$ python3 -q
>>> import numpy as np
>>> np.set_printoptions(precision=1, suppress=True, linewidth=160, sign=" ")
>>> def tidy(a):
...     return np.round(a, 1) + 0
... 
>>> X = np.load("w.npy")
>>> X
array([[ 13., -20.,  20.],
       [-20.,  22., -25.],
       [ 20., -25.,  22.]])
>>> # equal to its transpose
>>> rng = np.random.default_rng(91841)
>>> z = rng.permutation(3)
>>> z
array([ 1,  2,  0])
>>> A2 = X[z][:, z]
>>> tidy(np.sort(np.abs(np.linalg.eigvals(A2))))
array([  3.,   3.,  63.])
>>> np.allclose(A2, X)
False
>>> evals, evecs = np.linalg.eigh(X)
>>> tidy(np.linalg.eigvalsh(X @ X))
array([    9.,     9.,  3969.])
>>> tidy(np.linalg.eigvalsh(X + 3 * np.eye(3)))
array([  0.,   0.,  66.])
>>> np.abs(evecs[:, -1]).round(6).argmax()
np.int64(1)
>>> feats = np.load("mat.npy")
>>> feats
array([[  1,  -2,  -2,  -2,   4,   4],
       [  4,   1,   3,  -8,  -2,  -6],
       [  5,   1,  -1, -10,  -2,   2],
       [ -2,   4,   4,  -1,   2,   2],
       [ -8,  -2,  -6,  -4,  -1,  -3],
       [-10,  -2,   2,  -5,  -1,   1]])
>>> A2 = np.array([[3, -3], [-1, -2], [-3, -2], [3, 2], [1, -3], [2, -2]])
>>> np.einsum("ik,kj->ji", feats, A2)
array([[ 17, -36, -11, -19, -23, -48],
       [-19, -18, -33, -22,  41,  21]])
>>> A2.T @ feats.T
array([[ 17, -36, -11, -19, -23, -48],
       [-19, -18, -33, -22,  41,  21]])
>>> z = rng.permutation(6)
>>> A2 = feats[:, z] * rng.choice([-1, 1], 6)
>>> A2
array([[ -4,   2,   1,   2,  -2,   4],
       [  6,  -3,   4,  -1,  -8,  -2],
       [ -2,   1,   5,  -1, -10,  -2],
       [ -2,  -4,  -2,  -4,  -1,   2],
       [  3,   6,  -8,   2,  -4,  -1],
       [ -1,  -2, -10,   2,  -5,  -1]])
>>> Uu, _, VT = np.linalg.svd(feats.T @ A2)
>>> tidy(Uu @ VT)
array([[ 0.,  0.,  1.,  0.,  0.,  0.],
       [ 0.,  0.,  0., -1.,  0.,  0.],
       [ 0., -1.,  0.,  0.,  0.,  0.],
       [ 0.,  0.,  0.,  0.,  1.,  0.],
       [ 0.,  0.,  0.,  0.,  0.,  1.],
       [-1.,  0.,  0.,  0.,  0.,  0.]])
>>> z
array([ 5,  2,  0,  1,  3,  4])
>>> tidy(np.linalg.lstsq(feats, A2)[0])
array([[ 0.,  0.,  1.,  0.,  0.,  0.],
       [ 0.,  0.,  0., -1.,  0.,  0.],
       [ 0., -1.,  0.,  0.,  0.,  0.],
       [ 0.,  0.,  0.,  0.,  1.,  0.],
       [ 0.,  0.,  0.,  0.,  0.,  1.],
       [-1.,  0.,  0.,  0.,  0.,  0.]])
>>> q, r_ = np.linalg.qr(feats)
>>> tidy(r_)
array([[-14.5,  -2.4,  -1.7,   0. ,   0. ,   0. ],
       [  0. ,  -4.9,  -5.3,   0. ,   0. ,   0. ],
       [  0. ,   0. ,   6.3,   0. ,   0. ,   0. ],
       [  0. ,   0. ,   0. , -14.5,  -2.4,  -1.7],
       [  0. ,   0. ,   0. ,   0. ,  -4.9,  -5.3],
       [  0. ,   0. ,   0. ,   0. ,   0. ,   6.3]])
>>> tidy(np.abs(np.diag(r_)))
array([ 14.5,   4.9,   6.3,  14.5,   4.9,   6.3])
>>> np.trace(q @ q.T)
np.float64(6.0)
>>> u = np.array([1, -2, -1, 0, 1, 2])
>>> A2 = feats + np.outer(u, np.eye(6)[0])
>>> tidy(np.linalg.det(A2) / np.linalg.det(feats)), tidy(1 + np.linalg.solve(feats, u)[0])
(np.float64(0.8), np.float64(0.8))
>>> J = np.loadtxt("run4.csv", delimiter=",")
>>> tidy(J)
array([[ 0.5, -0.5, -0.1],
       [-0.5,  0.5,  0.1],
       [-0.1,  0.1,  0. ]])
>>> np.linalg.lstsq(J[:-1].T, J[-1])[2]
np.int32(1)
>>> tidy(J @ np.linalg.pinv(J) @ J)
array([[ 0.5, -0.5, -0.1],
       [-0.5,  0.5,  0.1],
       [-0.1,  0.1,  0. ]])
>>> A2 = J / np.sqrt((J ** 2).mean(axis=1, keepdims=True))
>>> np.linalg.matrix_rank(A2) == np.linalg.matrix_rank(J)
np.True_
>>> evals, evecs = np.linalg.eigh(X)
>>> x = np.array([-4, -4, -5])
>>> tidy(x @ X @ x / (x @ x)), tidy(evals[0]), evals[-1]
(np.float64(4.7), np.float64(-3.0), np.float64(63.0))
>>> tidy(evecs * np.abs(evals) @ evecs.T)
array([[ 17.5, -18.2,  18.2],
       [-18.2,  25.7, -22.7],
       [ 18.2, -22.7,  25.7]])
>>> tidy(np.linalg.eigvalsh(X[1:, 1:]))
array([-3., 47.])
>>> tidy(evecs * np.maximum(evals, 0) @ evecs.T)
array([[ 15.3, -19.1,  19.1],
       [-19.1,  23.9, -23.9],
       [ 19.1, -23.9,  23.9]])
>>> (np.sign(evecs[:, -1].round(6)) == np.sign(evecs[0, -1].round(6))).astype(int)
array([ 1,  0,  1])
>>> th = np.radians(45)
>>> r_ = np.eye(3)
>>> r_[2, 2] = r_[1, 1] = np.cos(th)
>>> r_[2, 1], r_[1, 2] = -np.sin(th), np.sin(th)
>>> tidy(r_)
array([[ 1. ,  0. ,  0. ],
       [ 0. ,  0.7,  0.7],
       [ 0. , -0.7,  0.7]])
>>> A2 = J @ r_.T
>>> np.allclose(J @ J.T, A2 @ A2.T)
True
>>> tidy(np.linalg.svd(J, compute_uv=False)), tidy(np.linalg.svd(A2, compute_uv=False))
(array([ 1.,  0.,  0.]), array([ 1.,  0.,  0.]))
>>> tidy(np.abs(A2 - J).max(axis=0))
array([ 0. ,  0.1,  0.4])
>>> tidy(np.linalg.det(r_))
np.float64(1.0)
>>> np.flatnonzero(np.linalg.matrix_power((r_ != 0) + (r_.T != 0) + np.eye(3), 3)[0])
array([ 0])
>>> tidy(np.sort(np.linalg.eigvals(r_).real))
array([ 0.7,  0.7,  1. ])
>>> arr = np.loadtxt("x.csv", delimiter=",")
>>> arr
array([[  4.,   5.,   6.,   7.],
       [  8.,   9.,  10.,  11.],
       [ 12.,  13.,  14.,  15.],
       [ 16.,  17.,  18.,  19.],
       [ 20.,  21.,  22.,  23.]])
>>> # null space of dimension 2
>>> rank = np.linalg.matrix_rank(arr)
>>> rank
np.int64(2)
>>> N = np.linalg.svd(arr)[2][rank:].T
>>> [int(np.linalg.matrix_rank(arr[:i])) for i in range(1, len(arr) + 1)]
[1, 2, 2, 2, 2]
>>> tidy(arr @ N)
array([[ 0.,  0.],
       [ 0.,  0.],
       [ 0.,  0.],
       [ 0.,  0.],
       [ 0.,  0.]])
>>> x = np.array([0, -1, -3, 2, 0, 2])
>>> y = feats @ x
>>> b, lr = np.zeros(6), 1 / np.linalg.norm(feats, 2) ** 2
>>> for i in range(30):
...     b -= lr * feats.T @ (feats @ b - y)
...     if i % 5 == 0: print(i, round(np.linalg.norm(feats @ b - y), 1))
... 
0 19.2
5 3.6
10 2.1
15 1.6
20 1.2
25 0.9
>>> tidy(b)
array([ 0. , -1.1, -3. ,  2. ,  0.2,  1.9])
>>> mat = np.loadtxt("sample9.csv", delimiter=",")
>>> mat
array([[ 0.,  0.,  6.],
       [ 0.,  0.,  0.],
       [ 0., -8.,  0.]])
>>> # rows and columns are dependent
>>> Uu, sig, VT = np.linalg.svd(mat)
>>> evecs = VT[:(sig > 1e-8).sum()]
>>> x = mat[2] + -2 * mat[0] + rng.integers(2) * np.eye(3)[2]
>>> x
array([  0.,  -8., -11.])
>>> evecs.T @ evecs
array([[ 0.,  0.,  0.],
       [ 0.,  1.,  0.],
       [ 0.,  0.,  1.]])
>>> tidy(np.linalg.norm(x - evecs.T @ evecs @ x))
np.float64(0.0)
>>> tidy(np.linalg.norm(mat, axis=0))
array([ 0.,  8.,  6.])
>>> mat[:, 0] @ mat[:, 1]
np.float64(0.0)
>>> tidy(np.linalg.pinv(mat))
array([[ 0. ,  0. ,  0. ],
       [ 0. ,  0. , -0.1],
       [ 0.2,  0. ,  0. ]])
>>> data = np.loadtxt("case5.csv", delimiter=",")
>>> data
array([[ 2.5, -1.7,  1.2, -0.4, -1.2,  1. ],
       [ 0.6,  0.6, -1.5,  0.6,  0.3, -2.9],
       [-1. ,  1. ,  0.9,  1. , -0.9,  1.3]])
>>> x = np.array([6, 7, 9, 2, 8, 3])
>>> data @ np.eye(6)[4]
array([-1.2,  0.3, -0.9])
>>> (data @ x).argmax()
np.int64(2)
>>> tidy(data @ x)
array([  6.5, -10.8,   7.8])
>>> tidy(np.einsum("ij,j->i", data, x))
array([  6.5, -10.8,   7.8])
>>> np.linalg.norm(data @ x) <= np.linalg.norm(data, 2) * np.linalg.norm(x) + 1e-9
np.True_
>>> np.sign((data @ x).round(6))
array([ 1., -1.,  1.])
>>> data @ np.ones(6)
array([ 1.4, -2.3,  2.3])
>>> tidy(data * x)
array([[ 15. , -11.9,  10.8,  -0.8,  -9.6,   3. ],
       [  3.6,   4.2, -13.5,   1.2,   2.4,  -8.7],
       [ -6. ,   7. ,   8.1,   2. ,  -7.2,   3.9]])
>>> th = np.radians(36)
>>> r_ = np.eye(6)
>>> r_[3, 3] = r_[1, 1] = np.cos(th)
>>> r_[3, 1], r_[1, 3] = -np.sin(th), np.sin(th)
>>> tidy(r_)
array([[ 1. ,  0. ,  0. ,  0. ,  0. ,  0. ],
       [ 0. ,  0.8,  0. ,  0.6,  0. ,  0. ],
       [ 0. ,  0. ,  1. ,  0. ,  0. ,  0. ],
       [ 0. , -0.6,  0. ,  0.8,  0. ,  0. ],
       [ 0. ,  0. ,  0. ,  0. ,  1. ,  0. ],
       [ 0. ,  0. ,  0. ,  0. ,  0. ,  1. ]])
>>> A2 = data @ r_.T
>>> np.allclose(data @ data.T, A2 @ A2.T)
True
>>> tidy(np.linalg.det(r_)), tidy(np.trace(r_))
(np.float64(1.0), np.float64(5.6))
>>> tidy(np.abs(A2 - data).max(axis=0))
array([ 0. ,  0.4,  0. ,  1.1,  0. ,  0. ])
>>> tidy(A2)
array([[ 2.5, -1.6,  1.2,  0.7, -1.2,  1. ],
       [ 0.6,  0.8, -1.5,  0.1,  0.3, -2.9],
       [-1. ,  1.4,  0.9,  0.2, -0.9,  1.3]])
>>> F = np.load("layer15.npy")
>>> tidy(F)
array([[ 1. ,  0. ,  0. ],
       [ 0.2,  0.5,  0.2],
       [ 0. ,  0. ,  1. ]])
>>> # rows sum to 1
>>> q = F.astype(float).copy()
>>> for j in range(3):
...     q[:, j] -= q[:, :j] @ (q[:, :j].T @ q[:, j])
...     q[:, j] /= np.linalg.norm(q[:, j])
... 
>>> tidy(q)
array([[ 1. , -0.2,  0. ],
       [ 0.2,  1. ,  0. ],
       [ 0. ,  0. ,  1. ]])
>>> tidy(q.T @ q)
array([[ 1.,  0.,  0.],
       [ 0.,  1.,  0.],
       [ 0.,  0.,  1.]])
>>> m1 = np.array([[4, 3, 3], [2, 5, -6], [-2, -12, 21]])
>>> # null space of dimension 1
>>> A2 = m1 + rng.integers(-2, 3, (3, 2)) @ rng.integers(-2, 3, (2, 3))
>>> A2
array([[  2,   9,   7],
       [  4,   4,  -7],
       [ -6, -10,  23]])
>>> np.linalg.matrix_rank(A2 - m1, tol=1e-8)
np.int64(2)
>>> A2 = arr[0, 0] * arr[1:] - np.outer(arr[1:, 0], arr[0])
>>> A2
array([[  0.,  -4.,  -8., -12.],
       [  0.,  -8., -16., -24.],
       [  0., -12., -24., -36.],
       [  0., -16., -32., -48.]])
>>> np.linalg.matrix_rank(A2), np.linalg.matrix_rank(arr)
(np.int64(1), np.int64(2))
>>> rank = np.linalg.matrix_rank(m1)
>>> rank
np.int64(2)
>>> N = np.linalg.svd(m1)[2][rank:].T
>>> [int(np.linalg.matrix_rank(np.delete(m1, i, axis=0))) for i in range(3)]
[2, 2, 2]
>>> tidy(N @ N.T)
array([[ 0.5, -0.5, -0.2],
       [-0.5,  0.4,  0.2],
       [-0.2,  0.2,  0.1]])
>>> Uu, sig, VT = np.linalg.svd(m1, full_matrices=False)
>>> tidy(Uu.T @ Uu)
array([[ 1.,  0.,  0.],
       [ 0.,  1.,  0.],
       [ 0.,  0.,  1.]])
>>> tidy(np.cumsum(sig ** 2) / np.sum(sig ** 2))
array([ 0.9,  1. ,  1. ])
>>> Uu.shape, sig.shape, VT.shape
((3, 3), (3,), (3, 3))
>>> tidy(np.sqrt((sig ** 2).sum())), tidy(np.linalg.norm(m1))
(np.float64(26.2), np.float64(26.2))
>>> tidy(Uu.T @ m1 @ VT.T)
array([[ 25.5,   0. ,   0. ],
       [  0. ,   6.1,   0. ],
       [  0. ,   0. ,   0. ]])
